% python3 -q
>>> import numpy as np
>>> np.set_printoptions(precision=1, suppress=True, linewidth=200)
>>> A = np.array([[0, 0, 4, 3], [0, 0, 1, -4], [-4, -1, 0, 2], [-3, 4, -2, 0]])
>>> np.linalg.svd(A, compute_uv=False)
array([6. , 6. , 3.2, 3.2])
>>> np.unravel_index(np.abs(A).argmax(), A.shape)
(np.int64(0), np.int64(2))
>>> A - A[0]
array([[ 0,  0,  0,  0],
       [ 0,  0, -3, -7],
       [-4, -1, -4, -1],
       [-3,  4, -6, -3]])
>>> round(float(np.linalg.norm(A)), 1)
9.6
>>> np.diff(A, axis=0)
array([[ 0,  0, -3, -7],
       [-4, -1, -1,  6],
       [ 1,  5, -2, -2]])
>>> np.count_nonzero(A)
np.int64(10)
>>> A.sum(axis=0)
array([-7,  3,  3,  1])
>>> A.mean(axis=0)
array([-1.8,  0.8,  0.8,  0.2])
>>> np.linalg.matrix_rank(A)
np.int64(4)
>>> E = np.load("sample0.npy")
>>> E
array([[ 1,  0,  0],
       [ 0,  2, -1],
       [ 0,  3,  0]])
>>> # column 1 is much longer than the rest
>>> rng = np.random.default_rng(279475)
>>> B = E + rng.integers(-2, 3, (3, 1)) @ rng.integers(-2, 3, (1, 3))
>>> B
array([[-1, -2, -1],
       [ 2,  4,  0],
       [-2,  1, -1]])
>>> B - E
array([[-2, -2, -1],
       [ 2,  2,  1],
       [-2, -2, -1]])
>>> np.round(np.linalg.svd(B - E, compute_uv=False), 1) + 0
array([5.2, 0. , 0. ])
>>> sigma = 3 * 0.5 ** np.arange(3)
>>> M = rng.normal(size=(17, 3)) * rng.permutation(sigma)
>>> M.round(1) + 0
array([[ 2.4, -0.3,  0.3],
       [ 3.9,  0. ,  1.5],
       [-0.4,  0.4,  1.4],
       [-0.9, -1.1,  1.3],
       [ 4.5, -0.6, -1.9],
       [-4.6, -1.1,  1.1],
       [-1.7,  0.5,  3.3],
       [ 0.6, -0.5, -1. ],
       [-4. ,  0.1,  0.1],
       [-1.2, -0.1,  1.1],
       [ 1.1, -0.4, -1.5],
       [ 4.7, -0.7, -2.3],
       [-0.6, -0.3,  0.2],
       [-1.1, -0.4, -1.4],
       [-3.2,  0. ,  2.7],
       [-3.2, -1.2,  2.8],
       [ 5. ,  0.4, -1.1]])
>>> idx = M[:, 2] > np.median(M[:, 2])
>>> r0 = M[idx].mean(axis=0) - M[~idx].mean(axis=0)
>>> ((M - M.mean(axis=0)) @ r0 > 0).astype(int)
array([0, 0, 1, 1, 0, 1, 1, 0, 1, 1, 0, 0, 1, 0, 1, 1, 0])
>>> np.argsort(-np.abs(r0).round(6), kind="stable")
array([2, 0, 1])
>>> round(float((((M - M.mean(axis=0)) @ r0 > 0) == idx).mean()), 1)
0.8
>>> theta = np.radians(90)
>>> Rm = np.eye(3)
>>> Rm[2, 2] = Rm[0, 0] = np.cos(theta)
>>> Rm[2, 0], Rm[0, 2] = -np.sin(theta), np.sin(theta)
>>> Rm.round(1) + 0
array([[ 0.,  0.,  1.],
       [ 0.,  1.,  0.],
       [-1.,  0.,  0.]])
>>> B = M @ Rm.T
>>> np.linalg.svd(M, compute_uv=False), np.linalg.svd(B, compute_uv=False)
(array([13.2,  5.4,  2.5]), array([13.2,  5.4,  2.5]))
>>> t3 = np.stack([M, -1 * M, M[::-1]])
>>> (t3 @ M.T).shape
(3, 17, 17)
>>> np.einsum("bij,cij->bc", t3, t3)
array([[ 210.6, -210.6,  -37.5],
       [-210.6,  210.6,   37.5],
       [ -37.5,   37.5,  210.6]])
>>> r0 = np.array([-2, 5, -2])
>>> np.convolve(M[15], r0)
array([  6.4, -13.6,  -5.2,  16.4,  -5.6])
>>> J = np.load("dump.npy")
>>> J
array([[ 1,  1, -3,  0,  0,  1, -2],
       [-2,  1,  1, -3,  0,  0,  1],
       [ 1, -2,  1,  1, -3,  0,  0],
       [ 0,  1, -2,  1,  1, -3,  0],
       [ 0,  0,  1, -2,  1,  1, -3],
       [-3,  0,  0,  1, -2,  1,  1],
       [ 1, -3,  0,  0,  1, -2,  1]])
>>> (J + J.T) / 2
array([[ 1. , -0.5, -1. ,  0. ,  0. , -1. , -0.5],
       [-0.5,  1. , -0.5, -1. ,  0. ,  0. , -1. ],
       [-1. , -0.5,  1. , -0.5, -1. ,  0. ,  0. ],
       [ 0. , -1. , -0.5,  1. , -0.5, -1. ,  0. ],
       [ 0. ,  0. , -1. , -0.5,  1. , -0.5, -1. ],
       [-1. ,  0. ,  0. , -1. , -0.5,  1. , -0.5],
       [-0.5, -1. ,  0. ,  0. , -1. , -0.5,  1. ]])
>>> np.trace(J)
np.int64(7)
>>> round(np.linalg.det(J), 1)
np.float64(-3824.0)
>>> np.sort(np.abs(np.linalg.eigvals(J)))
array([1.8, 1.8, 2. , 4.5, 4.5, 5.6, 5.6])
>>> (J - J.T) / 2
array([[ 0. ,  1.5, -2. ,  0. ,  0. ,  2. , -1.5],
       [-1.5,  0. ,  1.5, -2. ,  0. ,  0. ,  2. ],
       [ 2. , -1.5,  0. ,  1.5, -2. ,  0. ,  0. ],
       [ 0. ,  2. , -1.5,  0. ,  1.5, -2. ,  0. ],
       [ 0. ,  0. ,  2. , -1.5,  0. ,  1.5, -2. ],
       [-2. ,  0. ,  0. ,  2. , -1.5,  0. ,  1.5],
       [ 1.5, -2. ,  0. ,  0. ,  2. , -1.5,  0. ]])
>>> J.inv()
Traceback (most recent call last):
  File "<python-input-47>", line 1, in <module>
    J.inv()
    ^^^^^
AttributeError: 'numpy.ndarray' object has no attribute 'inv'
>>> assert J == J.T
Traceback (most recent call last):
  File "<python-input-48>", line 1, in <module>
    assert J == J.T
           ^^^^^^^^
ValueError: The truth value of an array with more than one element is ambiguous. Use a.any() or a.all()
>>> np.allclose(J, J.T)
False
>>> idx = rng.permutation(7)
>>> idx
array([1, 0, 6, 5, 2, 4, 3])
>>> B = J[idx][:, idx]
>>> round(float(np.linalg.det(B)), 1), round(np.linalg.det(J[idx]), 1)
(-3824.0, np.float64(3824.0))
>>> B
array([[ 1, -2,  1,  0,  1,  0, -3],
       [ 1,  1, -2,  1, -3,  0,  0],
       [-3,  1,  1, -2,  0,  1,  0],
       [ 0, -3,  1,  1,  0, -2,  1],
       [-2,  1,  0,  0,  1, -3,  1],
       [ 0,  0, -3,  1,  1,  1, -2],
       [ 1,  0,  0, -3, -2,  1,  1]])
>>> vec = np.array([0, 1, 2, 3, 3, 1, 1])
>>> target = B @ vec
>>> b, lr = np.zeros(7), 1 / np.linalg.norm(B, 2) ** 2
>>> for i in range(300):
...     b -= lr * B.T @ (B @ b - target)
...     if i % 50 == 0: print(i, round(np.linalg.norm(B @ b - target), 1))
... 
0 7.7
50 0.0
100 0.0
150 0.0
200 0.0
250 0.0
>>> round(np.linalg.cond(B), 1)
np.float64(3.2)
>>> left, sigma, Vt = np.linalg.svd(J, full_matrices=False)
>>> (sigma > 1e-8).sum()
np.int64(7)
>>> left.shape, sigma.shape, Vt.shape
((7, 7), (7,), (7, 7))
>>> np.round(left.T @ left, 1) + 0
array([[1., 0., 0., 0., 0., 0., 0.],
       [0., 1., 0., 0., 0., 0., 0.],
       [0., 0., 1., 0., 0., 0., 0.],
       [0., 0., 0., 1., 0., 0., 0.],
       [0., 0., 0., 0., 1., 0., 0.],
       [0., 0., 0., 0., 0., 1., 0.],
       [0., 0., 0., 0., 0., 0., 1.]])
>>> sigma
array([5.6, 5.6, 4.5, 4.5, 2. , 1.8, 1.8])
>>> np.round(left.T @ J @ Vt.T, 1) + 0
array([[5.6, 0. , 0. , 0. , 0. , 0. , 0. ],
       [0. , 5.6, 0. , 0. , 0. , 0. , 0. ],
       [0. , 0. , 4.5, 0. , 0. , 0. , 0. ],
       [0. , 0. , 0. , 4.5, 0. , 0. , 0. ],
       [0. , 0. , 0. , 0. , 2. , 0. , 0. ],
       [0. , 0. , 0. , 0. , 0. , 1.8, 0. ],
       [0. , 0. , 0. , 0. , 0. , 0. , 1.8]])
>>> B = J / np.linalg.norm(J, axis=1, keepdims=True)
>>> gram = B @ B.T
>>> (gram - 2 * np.eye(7)).round(6).argmax(axis=1)
array([3, 4, 5, 0, 0, 1, 2])
>>> np.linalg.norm(B, axis=1)
array([1., 1., 1., 1., 1., 1., 1.])
>>> (np.abs(gram) > 0.9).astype(int)
array([[1, 0, 0, 0, 0, 0, 0],
       [0, 1, 0, 0, 0, 0, 0],
       [0, 0, 1, 0, 0, 0, 0],
       [0, 0, 0, 1, 0, 0, 0],
       [0, 0, 0, 0, 1, 0, 0],
       [0, 0, 0, 0, 0, 1, 0],
       [0, 0, 0, 0, 0, 0, 1]])
>>> B = np.array([[1, 1], [1, -1]])
>>> feats = np.kron(B, np.kron(B, B))[rng.permutation(8)][:4]
>>> feats
array([[ 1,  1,  1,  1,  1,  1,  1,  1],
       [ 1, -1, -1,  1,  1, -1, -1,  1],
       [ 1, -1,  1, -1,  1, -1,  1, -1],
       [ 1,  1, -1, -1,  1,  1, -1, -1]])
>>> # column 4 repeats column 0
>>> B = feats + rng.integers(-2, 3, (4, 1)) @ rng.integers(-2, 3, (1, 8))
>>> B
array([[ 1,  1,  1,  1,  1,  1,  1,  1],
       [-3, -1,  3, -3, -3,  3, -3, -1],
       [-3, -1,  5, -5, -3,  3, -1, -3],
       [-1,  1,  1, -3, -1,  3, -2, -2]])
>>> np.linalg.matrix_rank(B - feats, tol=1e-8)
np.int64(1)
>>> np.abs(B - feats).sum(axis=1)
array([ 0, 24, 24, 12])
>>> r0, v = feats[2], feats[1]
>>> r0 @ v
np.int64(0)
>>> pr = (r0 @ v) / (r0 @ r0) * r0
>>> (v - pr) @ r0
np.float64(0.0)
>>> np.outer(r0, v)
array([[ 1, -1, -1,  1,  1, -1, -1,  1],
       [-1,  1,  1, -1, -1,  1,  1, -1],
       [ 1, -1, -1,  1,  1, -1, -1,  1],
       [-1,  1,  1, -1, -1,  1,  1, -1],
       [ 1, -1, -1,  1,  1, -1, -1,  1],
       [-1,  1,  1, -1, -1,  1,  1, -1],
       [ 1, -1, -1,  1,  1, -1, -1,  1],
       [-1,  1,  1, -1, -1,  1,  1, -1]])
>>> W1 = np.array([[2, -1, 0, 1, -1, 0],
...     [-2, 0, 2, 2, -1, -1],
...     [0, -2, 2, -2, -2, 1],
...     [-1, 0, 2, -2, 1, 2],
...     [2, -1, -1, 2, 1, 2],
...     [-2, 2, 2, 2, -2, -2],
...     [-1, 1, 0, 0, 1, 2],
...     [-1, -1, -1, -2, 1, -2]])
>>> b = np.array([2, 1, 1, 3, 1, 5])
>>> H = np.maximum(feats @ W1 + b, 0)
>>> (H > 0).astype(int)
array([[0, 0, 1, 1, 0, 1],
       [1, 0, 0, 0, 1, 1],
       [1, 0, 0, 1, 1, 1],
       [1, 1, 1, 1, 0, 1]])
>>> (H > 0).mean(axis=0)
array([0.8, 0.2, 0.5, 0.8, 0.5, 1. ])
>>> cent = np.array([[2, -1], [-2, 0], [-2, -2], [-1, 0], [0, 0], [1, 0]])
>>> H @ cent
array([[-11, -14],
       [ 25,  -9],
       [ 31, -11],
       [-13,  -7]])
>>> W1 @ cent
array([[  5,  -2],
       [-11,  -2],
       [  3,  -4],
       [ -2,  -3],
       [  8,   0],
       [-16,  -2],
       [ -2,   1],
       [  2,   3]])
>>> B = feats / np.sqrt((feats ** 2).mean(axis=1, keepdims=True))
>>> np.linalg.norm(B, axis=1)
array([2.8, 2.8, 2.8, 2.8])
>>> np.linalg.matrix_rank(B) == np.linalg.matrix_rank(feats)
np.True_
>>> m1 = np.eye(3, dtype=int)[rng.permutation(3)] * np.array([-3, -1, 1])
>>> m1
array([[ 0,  0,  1],
       [-3,  0,  0],
       [ 0, -1,  0]])
>>> B = np.array([[2, 2], [0, 2], [0, 1], [1, 0]])
>>> np.linalg.matrix_rank(np.vstack([A, B.T]))
np.int64(4)
>>> np.einsum("ij->j", A)
array([-7,  3,  3,  1])
>>> np.einsum("ik,kj->ji", A, B)
array([[  3,  -4,  -6,  -6],
       [  4,   1, -10,   0]])
>>> np.einsum("ik,kj->ij", A, B)
array([[  3,   4],
       [ -4,   1],
       [ -6, -10],
       [ -6,   0]])
>>> B.T @ A.T
array([[  3,  -4,  -6,  -6],
       [  4,   1, -10,   0]])
>>> np.einsum("ij,ij->i", A, A)
array([25, 17, 21, 29])
>>> Q = m1.astype(float).copy()
>>> for j in range(3):
...     Q[:, j] -= Q[:, :j] @ (Q[:, :j].T @ Q[:, j])
...     Q[:, j] /= np.linalg.norm(Q[:, j])
... 
>>> Q.T @ Q
array([[1., 0., 0.],
       [0., 1., 0.],
       [0., 0., 1.]])
>>> Q
array([[ 0.,  0.,  1.],
       [-1.,  0.,  0.],
       [ 0., -1.,  0.]])
>>> Q.T @ m1
array([[3., 0., 0.],
       [0., 1., 0.],
       [0., 0., 1.]])
>>> r0 = np.array([-1, 2, 2, -1, 2, 1, 3])
>>> B = J + np.outer(r0, np.eye(7)[0])
>>> np.linalg.matrix_rank(np.linalg.inv(B) - np.linalg.inv(J), tol=1e-8)
np.int64(1)
>>> data = np.loadtxt("case6.csv", delimiter=",")
>>> data
array([[-5.,  0.,  0.,  0.],
       [ 0.,  4.,  0.,  0.],
       [ 0.,  0.,  5.,  0.],
       [ 0.,  0.,  0., -3.]])
>>> np.prod(np.diag(data)), np.round(np.linalg.det(data), 1)
(np.float64(300.0), np.float64(300.0))
>>> [int(np.linalg.matrix_rank(np.linalg.matrix_power(data, p))) for p in range(1, 5)]
[4, 4, 4, 4]
>>> left, sigma, Vt = np.linalg.svd(data, full_matrices=False)
>>> Vt @ Vt.T
array([[1., 0., 0., 0.],
       [0., 1., 0., 0.],
       [0., 0., 1., 0.],
       [0., 0., 0., 1.]])
>>> np.allclose(left * sigma @ Vt, data)
True
>>> np.cumsum(sigma ** 2) / np.sum(sigma ** 2)
array([0.3, 0.7, 0.9, 1. ])
>>> left.T @ data @ Vt.T
array([[5., 0., 0., 0.],
       [0., 5., 0., 0.],
       [0., 0., 4., 0.],
       [0., 0., 0., 3.]])
>>> round(float(np.sqrt((sigma ** 2).sum())), 1), round(np.linalg.norm(data), 1)
(8.7, np.float64(8.7))
>>> sigma / sigma[0]
array([1. , 1. , 0.8, 0.6])
>>> left.shape, sigma.shape, Vt.shape
((4, 4), (4,), (4, 4))
>>> round(float(np.linalg.norm(data, "nuc")), 1)
17.0
>>> round(np.linalg.norm(data[1] - data[2]), 1)
np.float64(6.4)
>>> round(float(np.linalg.norm(data, 2)), 1)
5.0
>>> data[1] @ data[2]
np.float64(0.0)
>>> np.linalg.norm(data, axis=1).argmax()
np.int64(0)
>>> round(np.linalg.norm(data, 1), 1), round(np.linalg.norm(data, np.inf), 1)
(np.float64(5.0), np.float64(5.0))
>>> K = np.loadtxt("block16.csv", delimiter=",")
>>> K
array([[1., 1., 1., 0.],
       [1., 1., 1., 1.],
       [1., 1., 1., 1.],
       [0., 1., 1., 1.]])
>>> gram = K.T @ K
>>> np.allclose(gram, gram.T)
True
